>>> import numpy as np
>>> np.set_printoptions(suppress=True, linewidth=140)
>>> feats = np.array([[-37, -3, -2], [-2, 20, 2], [2, 3, 17]])
>>> print(round(np.linalg.norm(feats[1] - feats[2]), 3))
23.022
>>> round(np.linalg.norm(feats[1], 1), 3), np.round(np.linalg.norm(feats[1], np.inf), 3)
(np.float64(24.0), np.float64(20.0))
>>> print(np.linalg.norm(feats, axis=1).argmax())
0
>>> np.round(np.linalg.norm(feats, axis=1), 3)
array([37.175, 20.199, 17.378])
>>> feats[1] @ feats[2]
np.int64(90)
>>> np.round(np.linalg.norm(feats, axis=0), 3)
array([37.108, 20.445, 17.234])
>>> np.round(np.linalg.norm(feats) ** 2 / np.linalg.norm(feats, 2) ** 2, 3)
np.float64(1.5)
>>> round(float(np.linalg.norm(feats, "nuc")), 3)
74.228
>>> np.round(np.linalg.norm(feats, 1), 3), round(float(np.linalg.norm(feats, np.inf)), 3)
(np.float64(41.0), 42.0)
>>> rng = np.random.default_rng(950)
>>> labels = rng.permutation(3)
>>> A2 = feats[:, labels] * rng.choice([-1, 1], 3)
>>> A2
array([[ -2,  37,   3],
       [  2,   2, -20],
       [ 17,  -2,  -3]])
>>> left, _, VT = np.linalg.svd(feats.T @ A2)
>>> print(np.round(np.linalg.lstsq(feats, A2)[0], 3) + 0)
[[ 0. -1.  0.]
 [ 0.  0. -1.]
 [ 1.  0.  0.]]
>>> labels
array([2, 0, 1])
>>> A2 = np.array([[-1, 0], [1, -2], [-1, 2]])
>>> Z = np.array([[-5, -8, -1], [-8, -4, 1]])
>>> data = A2 @ Z
>>> data
array([[  5,   8,   1],
       [ 11,   0,  -3],
       [-11,   0,   3]])
>>> # rows and columns are dependent
>>> round(np.linalg.det(data), 3)
np.float64(0.0)
>>> np.trace(data)
np.int64(8)
>>> np.allclose(data, data.T)
False
>>> print((data + data.T) / 2)
[[ 5.   9.5 -5. ]
 [ 9.5  0.  -1.5]
 [-5.  -1.5  3. ]]
>>> def softmax(z):
...     e = np.exp(z - z.max(axis=-1, keepdims=True))
...     return e / e.sum(axis=-1, keepdims=True)
... 
>>> np.round(softmax(data).sum(axis=1), 3)
array([1., 1., 1.])
>>> np.round(softmax(data[1]), 3) + 0
array([1., 0., 0.])
>>> att = data @ data.T / np.sqrt(3)
>>> softmax(att).round(6).argmax(axis=1)
array([0, 1, 2])
>>> np.round(softmax(att), 3) + 0
array([[1., 0., 0.],
       [0., 1., 0.],
       [0., 0., 1.]])
>>> np.round(softmax(att + np.triu(np.full(att.shape, -np.inf), 1)), 3) + 0
array([[1., 0., 0.],
       [0., 1., 0.],
       [0., 0., 1.]])
>>> A2 = data / np.sqrt((data ** 2).mean(axis=1, keepdims=True))
>>> print(np.round(np.linalg.norm(A2, axis=1), 3))
[1.732 1.732 1.732]
>>> np.round(data - data.mean(axis=1, keepdims=True), 3)
array([[ 0.333,  3.333, -3.667],
       [ 8.333, -2.667, -5.667],
       [-8.333,  2.667,  5.667]])
>>> print(A2[2].round(3))
[-1.671  0.     0.456]
>>> np.linalg.matrix_rank(A2) == np.linalg.matrix_rank(data)
np.True_
>>> x = np.array([1, 2, 3])
>>> data @ x
array([24,  2, -2])
>>> np.sign((data @ x).round(6))
array([ 1,  1, -1])
>>> data @ np.ones(3)
array([14.,  8., -8.])
>>> (data * x).sum(axis=1)
array([24,  2, -2])
>>> print(data @ (2 * x))
[48  4 -4]
>>> print(np.round(np.linalg.svd(data, compute_uv=False), 3) + 0)
[16.953  7.912  0.   ]
>>> print(np.round(data.mean(axis=0), 3))
[1.667 2.667 0.333]
>>> print(np.abs(data).max())
11
>>> np.linalg.matrix_rank(data)
np.int64(2)
>>> data - data[0]
array([[  0,   0,   0],
       [  6,  -8,  -4],
       [-16,  -8,   2]])
>>> print(round(np.linalg.norm(data), 3))
18.708
>>> data.sum(axis=0)
array([5, 8, 1])
>>> Z = 10 * np.array([[-0.1, 0.9, 0.7], [2.4, -0.5, 0.1]])
>>> labels = rng.integers(0, 2, 22)
>>> m1 = Z[labels] + rng.normal(size=(22, 3))
>>> print(m1.round(3))
[[-2.378 10.052  7.944]
 [23.324 -4.438  0.47 ]
 [ 0.078  9.854  6.866]
 [23.728 -4.65   1.563]
 [24.406 -4.389  1.606]
 [24.105 -5.67  -0.271]
 [-0.35   9.59   7.015]
 [24.379 -4.302  2.189]
 [ 0.392 11.218  7.561]
 [-0.181 10.446  7.632]
 [24.327 -4.434 -0.17 ]
 [-0.531  9.268  6.673]
 [25.513 -6.72   0.261]
 [22.086 -4.516  0.698]
 [25.637 -2.829 -0.214]
 [ 0.676  9.394  6.954]
 [23.167 -4.152  1.119]
 [24.975 -6.572  1.726]
 [25.523 -5.982  0.765]
 [-1.475  8.985  8.11 ]
 [-0.604  9.582  7.146]
 [-0.668 11.2    6.199]]
>>> x = np.array([-1, 0, -2])
>>> target = m1 @ x
>>> np.round(np.linalg.solve(m1.T @ m1, m1.T @ target), 3) + 0
array([-1.,  0., -2.])
>>> print(np.round(np.linalg.lstsq(m1, target)[0], 3) + 0)
[-1.  0. -2.]
>>> print(np.round(np.linalg.pinv(m1) @ m1, 3) + 0)
[[1. 0. 0.]
 [0. 1. 0.]
 [0. 0. 1.]]
>>> target = target + 0.02 * rng.normal(size=22)
>>> target.round(3)
array([-13.502, -24.23 , -13.814, -26.87 , -27.609, -23.565, -13.668, -28.715, -15.536, -15.075, -23.954, -12.817, -26.045, -23.525,
       -25.208, -14.557, -25.37 , -28.431, -27.06 , -14.732, -13.672, -11.736])
>>> beta, *_ = np.linalg.lstsq(m1, target)
>>> beta.round(3) + 0
array([-1.   ,  0.   , -1.999])
>>> [round(float(np.linalg.norm(np.linalg.solve(m1.T @ m1 + lam * np.eye(3), m1.T @ target))), 2) for lam in (0, 1, 10, 100)]
[2.24, 2.18, 1.91, 1.63]
>>> beta.round()
array([-1., -0., -2.])
>>> print(np.round(m1.T @ (target - m1 @ beta), 3) + 0)
[0. 0. 0.]
>>> C2 = np.cov(m1, rowvar=False)
>>> C2.shape
(3, 3)
>>> np.round(np.polyfit(m1[:, 0], m1[:, 2], 1), 3)
array([-0.258,  7.073])
>>> print(np.round(np.median(m1, axis=0), 3))
[22.626 -3.49   1.957]
>>> C2.round(3)
array([[160.289, -95.647, -41.326],
       [-95.647,  58.176,  24.6  ],
       [-41.326,  24.6  ,  11.149]])
>>> cen = m1 - m1.mean(axis=0)
>>> V = np.linalg.svd(cen)[2][:2]
>>> A2 = cen - cen @ V.T @ V
>>> print(round(np.linalg.norm(A2) / np.linalg.norm(cen), 3))
0.043
>>> np.round(A2.std(axis=0), 3)
array([0.236, 0.143, 0.581])
>>> np.round(np.cov(cen @ V.T, rowvar=False), 3) + 0
array([[228.305,   0.   ],
       [  0.   ,   0.876]])
>>> arr = np.load("block19.npy")
>>> arr
array([[ 0,  3,  0,  3,  0,  3],
       [-1,  0, -1,  0, -1,  0],
       [-2, -1, -2, -1, -2, -1],
       [ 0,  3,  0,  3,  0,  3],
       [-1,  0, -1,  0, -1,  0],
       [-2, -1, -2, -1, -2, -1]])
>>> left, s, VT = np.linalg.svd(arr)
>>> V = VT[:(s > 1e-8).sum()]
>>> x = arr[2] + -2 * arr[5] + rng.integers(2) * np.eye(6)[1]
>>> x
array([2., 2., 2., 1., 2., 1.])
>>> np.linalg.matrix_rank(np.vstack([arr, x]))
np.int64(3)
>>> np.round(V.T @ V, 3) + 0
array([[0.333, 0.   , 0.333, 0.   , 0.333, 0.   ],
       [0.   , 0.333, 0.   , 0.333, 0.   , 0.333],
       [0.333, 0.   , 0.333, 0.   , 0.333, 0.   ],
       [0.   , 0.333, 0.   , 0.333, 0.   , 0.333],
       [0.333, 0.   , 0.333, 0.   , 0.333, 0.   ],
       [0.   , 0.333, 0.   , 0.333, 0.   , 0.333]])
>>> u, r1 = arr[0], arr[4]
>>> u @ u
np.int64(27)
>>> u @ r1
np.int64(0)
>>> p = (u @ r1) / (u @ u) * u
>>> p
array([0., 0., 0., 0., 0., 0.])
>>> r1 - p
array([-1.,  0., -1.,  0., -1.,  0.])
>>> (r1 - p) @ u
np.float64(0.0)
>>> print(np.outer(u, r1))
[[ 0  0  0  0  0  0]
 [-3  0 -3  0 -3  0]
 [ 0  0  0  0  0  0]
 [-3  0 -3  0 -3  0]
 [ 0  0  0  0  0  0]
 [-3  0 -3  0 -3  0]]
>>> round(np.linalg.norm(u + r1) ** 2 + np.linalg.norm(u - r1) ** 2, 3)
np.float64(60.0)
>>> np.round(m1.sum(axis=0), 3)
array([286.129,  40.935,  81.839])
>>> print(np.round(m1.mean(axis=0), 3))
[13.006  1.861  3.72 ]
>>> print(np.unravel_index(np.abs(m1).argmax(), m1.shape))
(np.int64(14), np.int64(0))
>>> t = np.deg2rad(123)
>>> J = np.eye(4)
>>> J[np.ix_([3, 2], [3, 2])] = [[np.cos(t), -np.sin(t)], [np.sin(t), np.cos(t)]]
>>> print(J.round(3))
[[ 1.     0.     0.     0.   ]
 [ 0.     1.     0.     0.   ]
 [ 0.     0.    -0.545  0.839]
 [ 0.     0.    -0.839 -0.545]]
>>> # columns are unit length and at right angles
>>> A2 = J / np.sqrt((J ** 2).mean(axis=1, keepdims=True))
>>> np.linalg.matrix_rank(A2) == np.linalg.matrix_rank(J)
np.True_
>>> A2[3].round(3)
array([ 0.   ,  0.   , -1.677, -1.089])
>>> Q, r_ = np.linalg.qr(feats)
>>> round(abs(r_[0, 0]), 3), round(np.linalg.norm(feats[:, 0]), 3)
(np.float64(37.108), np.float64(37.108))
>>> np.round(Q.T @ Q, 3) + 0
array([[1., 0., 0.],
       [0., 1., 0.],
       [0., 0., 1.]])
>>> Q.shape, r_.shape
((3, 3), (3, 3))
>>> np.round(np.abs(np.diag(r_)), 3)
array([37.108, 20.339, 16.403])
>>> Q.round(3)
array([[-0.997,  0.046,  0.061],
       [-0.054, -0.989, -0.139],
       [ 0.054, -0.142,  0.988]])
>>> x = np.array([1, 1, -3])
>>> round(float(np.linalg.det(Q)), 3)
1.0
>>> np.round(Q.T @ (Q @ x), 3)
array([ 1.,  1., -3.])
>>> 3 - np.linalg.matrix_rank(Q - np.eye(3), tol=1e-8)
np.int64(1)
>>> mat = np.loadtxt("layer1.csv", delimiter=",")
>>> mat
array([[ 0.956, -1.03 , -2.013],
       [ 1.017, -1.002, -2.   ],
       [ 1.004, -1.064, -2.051],
       [ 1.038, -1.   , -1.995],
       [ 0.988, -0.973, -2.017],
       [ 0.981, -1.046, -2.068],
       [ 0.979, -0.957, -1.953],
       [ 1.012, -1.01 , -1.981],
       [ 0.977, -1.045, -1.948],
       [ 0.939, -0.957,  1.   ],
       [ 0.989, -0.957,  1.046],
       [ 1.088, -1.008,  1.052],
       [ 0.981, -0.98 ,  1.01 ],
       [ 1.03 , -1.043,  1.08 ],
       [ 1.054, -0.998,  0.965],
       [ 1.044, -1.034,  0.985],
       [ 1.039, -1.011,  1.015],
       [ 0.975, -0.955,  1.029]])
>>> labels = mat[:, 0] > np.median(mat[:, 0])
>>> u = mat[labels].mean(axis=0) - mat[~labels].mean(axis=0)
>>> np.argsort(-np.abs(u).round(6), kind="stable")
array([2, 0, 1])
>>> round((((mat - mat.mean(axis=0)) @ u > 0) == labels).mean(), 3)
np.float64(0.556)
>>> u.round(3)
array([ 0.062, -0.03 ,  0.332])
